In [1]: import numpy as np

In [2]: np.set_printoptions(precision=2, suppress=True, linewidth=100)

In [3]: rd = lambda a: np.round(a, 2) + 0

In [4]: arr = np.load("a.npy")

In [5]: arr
Out[5]: 
array([[ 11.11, -12.01, -11.51],
       [ 19.3 ,   4.72,  -2.31],
       [ 14.68, -11.11,  -7.83],
       [ 18.61,  -6.66,  -3.02],
       [ 10.36,   9.83, -14.  ],
       [-11.71, -12.83,  -9.92],
       [ -3.08,   8.28,  17.94],
       [-11.19,   5.58,  15.61],
       [-16.37,  11.  ,   3.32],
       [ -5.6 , -16.44,   9.91],
       [ 17.03,  10.15,  -2.65],
       [  2.89, -13.54, -14.43],
       [  3.14,   6.31,  18.72],
       [ -6.12, -15.55, -10.99],
       [  5.7 ,  -2.47,  19.01],
       [-14.65,  12.65,  -5.03],
       [-11.71,  14.17,  -7.88],
       [  1.52,  -4.46, -19.44],
       [ -4.67,  19.45,   0.21],
       [  1.02, -19.97,   0.56],
       [-11.22, -16.55,   0.45]])

In [6]: rd(arr.mean(axis=0))
Out[6]: array([ 0.43, -1.4 , -1.11])

In [7]: rd(np.linalg.svd(arr, compute_uv=False))
Out[7]: array([61.49, 49.91, 46.13])

In [8]: np.linalg.rank(arr)
Traceback (most recent call last):
  Cell In[8], line 1
    np.linalg.rank(arr)
AttributeError: module 'numpy.linalg' has no attribute 'rank'


In [9]: arr[:, 3]
Traceback (most recent call last):
  Cell In[9], line 1
    arr[:, 3]
IndexError: index 3 is out of bounds for axis 1 with size 3


In [10]: A2 = np.c_[arr[:, :2] @ np.array([[-3, 1], [3, -2]]), np.array([2, 2, 2, 2, -1, -1, 1, 2, -1, 2, -2, 1, 2, -1, -2, 2, -2, 1, 1, 1, 0])]

In [11]: rd(A2)
Out[11]: 
array([[-69.36,  35.13,   2.  ],
       [-43.74,   9.86,   2.  ],
       [-77.37,  36.9 ,   2.  ],
       [-75.81,  31.93,   2.  ],
       [ -1.59,  -9.3 ,  -1.  ],
       [ -3.36,  13.95,  -1.  ],
       [ 34.08, -19.64,   1.  ],
       [ 50.31, -22.35,   2.  ],
       [ 82.11, -38.37,  -1.  ],
       [-32.52,  27.28,   2.  ],
       [-20.64,  -3.27,  -2.  ],
       [-49.29,  29.97,   1.  ],
       [  9.51,  -9.48,   2.  ],
       [-28.29,  24.98,  -1.  ],
       [-24.51,  10.64,  -2.  ],
       [ 81.9 , -39.95,   2.  ],
       [ 77.64, -40.05,  -2.  ],
       [-17.94,  10.44,   1.  ],
       [ 72.36, -43.57,   1.  ],
       [-62.97,  40.96,   1.  ],
       [-15.99,  21.88,   0.  ]])

In [12]: rd(np.linalg.lstsq(arr, A2[:, 0])[0])
Out[12]: array([-3.,  3.,  0.])
